% ipython --no-banner

In [1]: import numpy as np

In [2]: np.set_printoptions(precision=3, suppress=True, linewidth=140)

In [3]: C = 5 * np.array([[-0.3, -0.3, 1.0], [0.2, 0.1, -0.5], [0.4, 3.2, 0.7]])

In [4]: rng = np.random.default_rng(416549)

In [5]: idx = rng.integers(0, 3, 25)

In [6]: M = C[idx] + rng.normal(size=(25, 3))

In [7]: M
Out[7]: 
array([[-1.719, -0.986,  6.514],
       [-1.29 , -0.695,  5.346],
       [ 1.847, -0.122, -1.863],
       [-1.051, -0.743,  6.122],
       [ 2.161, 15.926,  3.06 ],
       [ 3.413, 14.822,  2.623],
       [ 0.892,  0.848, -1.917],
       [-0.93 , -2.487,  4.107],
       [ 3.004, 14.881,  3.331],
       [-0.715, -1.691,  2.998],
       [ 1.435, -0.504, -2.557],
       [ 0.404,  0.08 , -2.319],
       [ 1.248, 16.336,  4.322],
       [ 1.869, 15.76 ,  4.447],
       [ 2.539, 16.403,  5.13 ],
       [ 3.235, 14.723,  2.63 ],
       [-1.018, -2.14 ,  5.25 ],
       [ 3.327, 16.319,  3.187],
       [ 0.575, 16.389,  3.358],
       [ 0.595, -0.671, -3.879],
       [ 2.387,  1.369, -2.036],
       [ 2.918,  0.748, -2.471],
       [ 0.896, -0.697,  4.011],
       [ 0.171, 16.123,  4.01 ],
       [-3.117, -1.981,  4.232]])

In [8]: out = np.array([[1, 1, 2], [1, 0, 1], [1, 3, 2]])

In [9]: np.vstack([M, out.T]).shape
Out[9]: (28, 3)

In [10]: np.linalg.matrix_rank(M @ out)
Out[10]: np.int64(3)

In [11]: cov = M.T @ M

In [12]: print(np.linalg.matrix_rank(cov))
3

In [13]: (M @ M.T).shape
Out[13]: (25, 25)

In [14]: round(float(np.trace(cov)), 3), np.round((M ** 2).sum(), 3)
Out[14]: (2989.788, np.float64(2989.788))

In [15]: np.linalg.svd(M, compute_uv=False) ** 2
Out[15]: array([2680.011,  281.988,   27.79 ])

In [16]: np.allclose(cov, cov.T)
Out[16]: True

In [17]: np.diag(cov)
Out[17]: array([  98.378, 2514.597,  376.813])

In [18]: cov
Out[18]: 
array([[  98.378,  354.804,    4.463],
       [ 354.804, 2514.597,  517.72 ],
       [   4.463,  517.72 ,  376.813]])

In [19]: out = M + rng.integers(-2, 3, (25, 2)) @ rng.integers(-2, 3, (2, 3))

In [20]: out
Out[20]: 
array([[-3.719, -0.986,  8.514],
       [ 4.71 , -0.695,  4.346],
       [ 3.847, -0.122, -2.863],
       [-7.051, -0.743,  7.122],
       [ 0.161, 15.926,  3.06 ],
       [11.413, 14.822,  0.623],
       [ 0.892,  0.848, -1.917],
       [-0.93 , -2.487,  2.107],
       [ 1.004, 14.881,  5.331],
       [ 5.285, -1.691,  0.998],
       [ 1.435, -0.504, -0.557],
       [ 0.404,  0.08 , -0.319],
       [ 1.248, 16.336,  4.322],
       [-4.131, 15.76 ,  6.447],
       [ 8.539, 16.403,  4.13 ],
       [ 3.235, 14.723,  3.63 ],
       [ 0.982, -2.14 ,  5.25 ],
       [ 1.327, 16.319,  4.187],
       [ 6.575, 16.389,  1.358],
       [-1.405, -0.671, -4.879],
       [-1.613,  1.369, -2.036],
       [ 2.918,  0.748, -0.471],
       [ 4.896, -0.697,  4.011],
       [ 0.171, 16.123,  5.01 ],
       [-7.117, -1.981,  5.232]])

In [21]: out - M
Out[21]: 
array([[-2.,  0.,  2.],
       [ 6.,  0., -1.],
       [ 2.,  0., -1.],
       [-6.,  0.,  1.],
       [-2.,  0.,  0.],
       [ 8.,  0., -2.],
       [ 0.,  0.,  0.],
       [ 0.,  0., -2.],
       [-2.,  0.,  2.],
       [ 6.,  0., -2.],
       [ 0.,  0.,  2.],
       [ 0.,  0.,  2.],
       [ 0.,  0.,  0.],
       [-6.,  0.,  2.],
       [ 6.,  0., -1.],
       [ 0.,  0.,  1.],
       [ 2.,  0.,  0.],
       [-2.,  0.,  1.],
       [ 6.,  0., -2.],
       [-2.,  0., -1.],
       [-4.,  0.,  0.],
       [ 0.,  0.,  2.],
       [ 4.,  0.,  0.],
       [ 0.,  0.,  1.],
       [-4.,  0.,  1.]])

In [22]: np.linalg.svd(out - M, compute_uv=False)
Out[22]: array([19.429,  5.246,  0.   ])

In [23]: C = out[[6, 11]].astype(float)

In [24]: for _ in range(6):
    ...:     idx = np.linalg.norm(out[:, None] - C, axis=-1).argmin(axis=1)
    ...:     C = np.array([out[idx == j].mean(axis=0) for j in range(2)])
    ...: 

In [25]: print(idx)
[1 1 1 1 0 0 1 1 0 1 1 1 0 0 0 0 1 0 0 1 1 1 1 0 1]

In [26]: print(np.bincount(idx))
[10 15]

In [27]: C[1] - C[0]
Out[27]: array([ -2.719, -16.413,  -2.174])

In [28]: np.abs(C[1] - C[0]).argmax()
Out[28]: np.int64(1)
